$ python3 -q
>>> import numpy as np
>>> import numpy.linalg as la
>>> np.set_printoptions(precision=2, suppress=True, linewidth=160, floatmode="fixed")
>>> X = np.load("m.npy")
>>> print(X)
[[-3 -2 -1  0  1]
 [ 2  3  4  5  6]
 [ 7  8  9 10 11]
 [12 13 14 15 16]]
>>> other = np.array([[1, 1, 2], [2, 3, 2], [2, 2, 2], [3, 0, 2], [1, 3, 2]])
>>> print(np.einsum("ij->j", X))
[18 22 26 30 34]
>>> print(other.T @ X.T)
[[ -8  37  82 127]
 [ -8  37  82 127]
 [-10  40  90 140]]
>>> print(np.einsum("ik,kj->ij", X, other))
[[ -8  -8 -10]
 [ 37  37  40]
 [ 82  82  90]
 [127 127 140]]
>>> print(X @ other)
[[ -8  -8 -10]
 [ 37  37  40]
 [ 82  82  90]
 [127 127 140]]
>>> print(la.matrix_rank(X @ other))
2
>>> U, sig, Vt = la.svd(X)
>>> print(sig.round(2) + 0)
[38.64  4.09  0.00  0.00]
>>> other = U[:, :2] @ np.diag(sig[:2]) @ Vt[:2]
>>> print(round(la.norm(X - other) / la.norm(X), 2))
0.0
>>> print(np.round(la.norm(X - other, 2), 2), round(sig[2], 2))
0.0 0.0
>>> cov = X.T @ X
>>> print(np.round(la.eigvalsh(cov)[::-1], 2) + 0)
[1493.26   16.74    0.00    0.00    0.00]
>>> print(np.allclose(cov, cov.T))
True
>>> print(cov)
[[206 224 242 260 278]
 [224 246 268 290 312]
 [242 268 294 320 346]
 [260 290 320 350 380]
 [278 312 346 380 414]]
>>> print(np.trace(cov), (X ** 2).sum())
1510 1510
>>> print((X @ X.T).shape)
(4, 4)
>>> rng = np.random.default_rng(30)
>>> mat = (rng.random((6, 6)) < 0.3) + np.eye(6)
>>> mat /= mat.sum(axis=1, keepdims=True)
>>> print(mat)
[[0.67 0.00 0.33 0.00 0.00 0.00]
 [0.00 0.67 0.00 0.00 0.33 0.00]
 [0.00 0.00 1.00 0.00 0.00 0.00]
 [0.00 0.00 0.33 0.33 0.33 0.00]
 [0.00 0.33 0.00 0.00 0.67 0.00]
 [0.25 0.00 0.00 0.25 0.00 0.50]]
>>> z = rng.permutation(6)
>>> print(z)
[2 3 1 4 0 5]
>>> other = mat[z][:, z]
>>> print(round(float(np.trace(other)), 2))
3.83
>>> print(round(float(la.det(other)), 2), np.round(la.det(mat[z]), 2))
0.04 0.04
>>> print(np.sort(np.abs(la.eigvals(other))))
[0.33 0.33 0.50 0.67 1.00 1.00]
>>> print(other)
[[1.00 0.00 0.00 0.00 0.00 0.00]
 [0.33 0.33 0.00 0.33 0.00 0.00]
 [0.00 0.00 0.67 0.33 0.00 0.00]
 [0.00 0.00 0.33 0.67 0.00 0.00]
 [0.33 0.00 0.00 0.00 0.67 0.00]
 [0.00 0.25 0.00 0.00 0.25 0.50]]
>>> x0 = np.array([-1, -1, -1, -1, -2, -2])
>>> target = mat @ x0
>>> beta, lr = np.zeros(6), 1 / la.norm(mat, 2) ** 2
>>> for i in range(40):
...     beta -= lr * mat.T @ (mat @ beta - target)
...     if i % 10 == 0: print(i, round(la.norm(mat @ beta - target), 2))
... 
0 1.01
10 0.1
20 0.06
30 0.04
>>> print(beta)
[-1.01 -1.04 -0.99 -1.12 -1.95 -1.92]
>>> other = np.array([[2, 2, -1], [2, 5, -3], [-1, -1, 0]])
>>> W2 = np.array([[2, 0, -2], [-2, 1, 1], [-3, 0, -2]])
>>> feats = np.block([[other, np.zeros((3, 3))], [np.zeros((3, 3)), W2]])
>>> print(feats)
[[ 2.00  2.00 -1.00  0.00  0.00  0.00]
 [ 2.00  5.00 -3.00  0.00  0.00  0.00]
 [-1.00 -1.00  0.00  0.00  0.00  0.00]
 [ 0.00  0.00  0.00  2.00  0.00 -2.00]
 [ 0.00  0.00  0.00 -2.00  1.00  1.00]
 [ 0.00  0.00  0.00 -3.00  0.00 -2.00]]
>>> print(feats @ feats)
[[  9.00  15.00  -8.00   0.00   0.00   0.00]
 [ 17.00  32.00 -17.00   0.00   0.00   0.00]
 [ -4.00  -7.00   4.00   0.00   0.00   0.00]
 [  0.00   0.00   0.00  10.00   0.00   0.00]
 [  0.00   0.00   0.00  -9.00   1.00   3.00]
 [  0.00   0.00   0.00   0.00   0.00  10.00]]
>>> print((feats != 0).astype(int))
[[1 1 1 0 0 0]
 [1 1 1 0 0 0]
 [1 1 0 0 0 0]
 [0 0 0 1 0 1]
 [0 0 0 1 1 1]
 [0 0 0 1 0 1]]
>>> print(round(la.det(feats), 2))
30.0
>>> print(np.sort(la.eigvals(feats).real))
[-3.16 -0.51  0.88  1.00  3.16  6.63]
>>> print(np.flatnonzero(la.matrix_power((feats != 0) + (feats.T != 0) + np.eye(6), 6)[2]))
[0 1 2]
>>> print((la.matrix_power((feats != 0) + (feats.T != 0) + np.eye(6), 6) > 0).astype(int))
[[1 1 1 0 0 0]
 [1 1 1 0 0 0]
 [1 1 1 0 0 0]
 [0 0 0 1 1 1]
 [0 0 0 1 1 1]
 [0 0 0 1 1 1]]
